$ python3 -q
>>> import numpy as np
>>> import numpy.linalg as la
>>> np.set_printoptions(precision=3, suppress=True, linewidth=120, legacy="1.25")
>>> Q, _ = la.qr(np.array([[0.2], [0.6], [0.6], [-0.4], [1.3], [-0.3], [-0.2], [0.5], [-0.6]]))
>>> m1 = Q @ Q.T
>>> m1
array([[ 0.012,  0.036,  0.036, -0.024,  0.078, -0.018, -0.012,  0.03 , -0.036],
       [ 0.036,  0.107,  0.107, -0.072,  0.233, -0.054, -0.036,  0.09 , -0.107],
       [ 0.036,  0.107,  0.107, -0.072,  0.233, -0.054, -0.036,  0.09 , -0.107],
       [-0.024, -0.072, -0.072,  0.048, -0.155,  0.036,  0.024, -0.06 ,  0.072],
       [ 0.078,  0.233,  0.233, -0.155,  0.504, -0.116, -0.078,  0.194, -0.233],
       [-0.018, -0.054, -0.054,  0.036, -0.116,  0.027,  0.018, -0.045,  0.054],
       [-0.012, -0.036, -0.036,  0.024, -0.078,  0.018,  0.012, -0.03 ,  0.036],
       [ 0.03 ,  0.09 ,  0.09 , -0.06 ,  0.194, -0.045, -0.03 ,  0.075, -0.09 ],
       [-0.036, -0.107, -0.107,  0.072, -0.233,  0.054,  0.036, -0.09 ,  0.107]])
>>> np.trace(m1)
1.0
>>> round(np.abs(la.eigvals(m1)).max(), 3)
1.0
>>> np.allclose(m1, m1.T)
True
>>> np.round(np.sort(np.abs(la.eigvals(m1))), 3) + 0
array([0., 0., 0., 0., 0., 0., 0., 0., 1.])
>>> la.matrix_power(m1, 2)
array([[ 0.012,  0.036,  0.036, -0.024,  0.078, -0.018, -0.012,  0.03 , -0.036],
       [ 0.036,  0.107,  0.107, -0.072,  0.233, -0.054, -0.036,  0.09 , -0.107],
       [ 0.036,  0.107,  0.107, -0.072,  0.233, -0.054, -0.036,  0.09 , -0.107],
       [-0.024, -0.072, -0.072,  0.048, -0.155,  0.036,  0.024, -0.06 ,  0.072],
       [ 0.078,  0.233,  0.233, -0.155,  0.504, -0.116, -0.078,  0.194, -0.233],
       [-0.018, -0.054, -0.054,  0.036, -0.116,  0.027,  0.018, -0.045,  0.054],
       [-0.012, -0.036, -0.036,  0.024, -0.078,  0.018,  0.012, -0.03 ,  0.036],
       [ 0.03 ,  0.09 ,  0.09 , -0.06 ,  0.194, -0.045, -0.03 ,  0.075, -0.09 ],
       [-0.036, -0.107, -0.107,  0.072, -0.233,  0.054,  0.036, -0.09 ,  0.107]])
>>> round(float(la.det(m1)), 3)
-0.0
>>> m1 @ m1
array([[ 0.012,  0.036,  0.036, -0.024,  0.078, -0.018, -0.012,  0.03 , -0.036],
       [ 0.036,  0.107,  0.107, -0.072,  0.233, -0.054, -0.036,  0.09 , -0.107],
       [ 0.036,  0.107,  0.107, -0.072,  0.233, -0.054, -0.036,  0.09 , -0.107],
       [-0.024, -0.072, -0.072,  0.048, -0.155,  0.036,  0.024, -0.06 ,  0.072],
       [ 0.078,  0.233,  0.233, -0.155,  0.504, -0.116, -0.078,  0.194, -0.233],
       [-0.018, -0.054, -0.054,  0.036, -0.116,  0.027,  0.018, -0.045,  0.054],
       [-0.012, -0.036, -0.036,  0.024, -0.078,  0.018,  0.012, -0.03 ,  0.036],
       [ 0.03 ,  0.09 ,  0.09 , -0.06 ,  0.194, -0.045, -0.03 ,  0.075, -0.09 ],
       [-0.036, -0.107, -0.107,  0.072, -0.233,  0.054,  0.036, -0.09 ,  0.107]])
